$ python -q
>>> import numpy as np
>>> import numpy.linalg as la
>>> np.set_printoptions(precision=3, suppress=True, linewidth=160)
>>> M = np.load("test11.npy")
>>> M
array([[0, 0, 0, 0, 1, 1, 0, 0, 0],
       [0, 0, 1, 0, 1, 1, 0, 1, 0],
       [0, 1, 0, 0, 0, 0, 1, 0, 0],
       [0, 0, 0, 0, 0, 0, 1, 0, 0],
       [1, 1, 0, 0, 0, 0, 1, 0, 1],
       [1, 1, 0, 0, 0, 0, 0, 0, 1],
       [0, 0, 1, 1, 1, 0, 0, 0, 0],
       [0, 1, 0, 0, 0, 0, 0, 0, 0],
       [0, 0, 0, 0, 1, 1, 0, 0, 0]])
>>> # columns 0 and 8 are equal
>>> rng = np.random.default_rng(66)
>>> idx = rng.permutation(9)
>>> print(idx)
[1 6 5 0 8 4 2 7 3]
>>> A2 = M[idx][:, idx]
>>> np.diag(A2)
array([0, 0, 0, 0, 0, 0, 0, 0, 0])
>>> A2
array([[0, 0, 1, 0, 0, 1, 1, 1, 0],
       [0, 0, 0, 0, 0, 1, 1, 0, 1],
       [1, 0, 0, 1, 1, 0, 0, 0, 0],
       [0, 0, 1, 0, 0, 1, 0, 0, 0],
       [0, 0, 1, 0, 0, 1, 0, 0, 0],
       [1, 1, 0, 1, 1, 0, 0, 0, 0],
       [1, 1, 0, 0, 0, 0, 0, 0, 0],
       [1, 0, 0, 0, 0, 0, 0, 0, 0],
       [0, 1, 0, 0, 0, 0, 0, 0, 0]])
>>> np.allclose(A2, M)
False
>>> la.norm(M, axis=1)
array([1.414, 2.   , 1.414, 1.   , 2.   , 1.732, 1.732, 1.   , 1.414])
>>> print(la.norm(M, axis=1).argmax())
1
>>> J = np.load("x.npy")
>>> J
array([[-0.998, -1.   ,  0.664, -0.999, -1.   ,  0.998,  0.762, -0.999, -0.999, -0.848, -0.941],
       [ 0.446,  0.766, -0.119,  0.493,  0.67 , -0.544,  0.01 ,  0.74 ,  0.572,  0.336,  0.397],
       [-0.862, -0.986, -0.907, -0.993,  0.327,  0.753,  0.07 ,  0.558, -0.804,  0.818,  0.757],
       [ 0.953,  1.   ,  0.821,  0.997,  0.894, -0.969,  0.38 ,  0.96 ,  0.972, -0.02 ,  0.217],
       [-0.979, -0.995,  0.744, -0.978, -0.995,  0.978,  0.782, -0.985, -0.992, -0.716, -0.848],
       [-0.77 ,  0.345, -0.1  , -0.89 ,  0.537,  0.119,  0.905,  0.979, -0.578,  0.856,  0.808],
       [-0.653,  0.997,  0.99 ,  0.749, -0.635, -0.354,  0.996,  0.972, -0.565,  0.119, -0.07 ],
       [-0.986,  0.264,  0.986, -0.881, -0.985,  0.879,  0.998,  0.446, -0.989, -0.139, -0.515],
       [-0.405,  0.558,  0.998,  0.965, -0.999,  0.711,  0.786, -0.998, -0.851, -0.992, -0.994],
       [-0.972, -0.999, -0.957, -1.   , -0.188,  0.946,  0.1  ,  0.1  , -0.964,  0.851,  0.757],
       [ 0.664,  0.926,  0.207,  0.837,  0.658, -0.701,  0.   ,  0.706,  0.735,  0.119,  0.226],
       [ 0.245, -1.   , -0.999, -0.984,  0.892,  0.544, -0.995, -0.814,  0.319,  0.664,  0.731],
       [ 0.319,  0.977,  0.909,  0.919, -0.319, -0.53 ,  0.766,  0.478,  0.3  , -0.397, -0.388],
       [-0.438,  0.07 , -0.883, -0.932,  0.957, -0.3  ,  0.523,  0.995,  0.1  ,  0.959,  0.954],
       [-0.91 , -0.984, -0.129, -0.971, -0.867,  0.894,  0.422, -0.77 , -0.937, -0.04 , -0.254],
       [-0.617, -0.99 , -0.887, -0.965, -0.03 ,  0.721, -0.641, -0.592, -0.629,  0.38 ,  0.319],
       [-0.336,  0.938,  0.96 ,  0.766, -0.808, -0.04 ,  0.917,  0.159, -0.438, -0.523, -0.592],
       [-0.09 , -0.422, -0.84 , -0.778,  0.843, -0.149, -0.207,  0.867,  0.207,  0.786,  0.789],
       [-0.753, -0.989,  0.291, -0.786, -0.973,  0.905, -0.345, -0.993, -0.901, -0.814, -0.856],
       [-0.585, -0.996, -0.987, -0.992,  0.786,  0.629, -0.811,  0.291, -0.422,  0.845,  0.834],
       [-0.948, -0.336, -0.53 , -0.993,  0.691,  0.47 ,  0.967,  0.997, -0.856,  0.967,  0.945],
       [ 0.3  ,  0.996,  0.917,  0.92 ,  0.254, -0.735,  0.917,  0.945,  0.454,  0.119,  0.119],
       [-0.887, -0.999, -0.959, -0.997, -0.178,  0.905, -0.598, -0.617, -0.887,  0.629,  0.523],
       [ 0.962,  0.997,  0.696,  0.997,  0.749, -0.939, -0.405,  0.508,  0.966, -0.493, -0.264],
       [ 0.139, -0.786, -0.558, -0.282, -0.02 ,  0.217, -0.691, -0.691,  0.05 , -0.168, -0.129],
       [ 0.235, -0.952, -0.818, -0.501,  0.03 ,  0.354, -0.901, -0.885,  0.1  , -0.235, -0.168],
       [-0.159, -1.   , -0.939, -0.907, -0.919,  0.935, -0.995, -1.   , -0.67 , -0.887, -0.879],
       [-0.991, -1.   , -0.793, -1.   , -0.864,  0.98 ,  0.598, -0.572, -0.992,  0.635,  0.363],
       [ 0.537, -0.617, -0.984, -0.774,  0.984, -0.537, -0.859,  0.929,  0.782,  0.903,  0.926],
       [-0.964,  0.06 ,  0.405, -0.98 , -0.1  ,  0.604,  0.988,  0.988, -0.929,  0.892,  0.804]])
>>> idx = J[:, 8] > np.median(J[:, 8])
>>> u = J[idx].mean(axis=0) - J[~idx].mean(axis=0)
>>> print(u)
[ 0.993  0.796  0.095  0.921  0.832 -1.057 -0.344  0.641  1.141  0.095  0.24 ]
>>> idx.astype(int)
array([0, 1, 0, 1, 0, 0, 1, 0, 0, 0, 1, 1, 1, 1, 0, 0, 1, 1, 0, 1, 0, 1, 0, 1, 1, 1, 0, 0, 1, 0])
>>> ((J - J.mean(axis=0)) @ u > 0).astype(int)
array([0, 1, 0, 1, 0, 1, 1, 0, 0, 0, 1, 1, 1, 1, 0, 0, 1, 1, 0, 0, 0, 1, 0, 1, 1, 0, 0, 0, 1, 0])
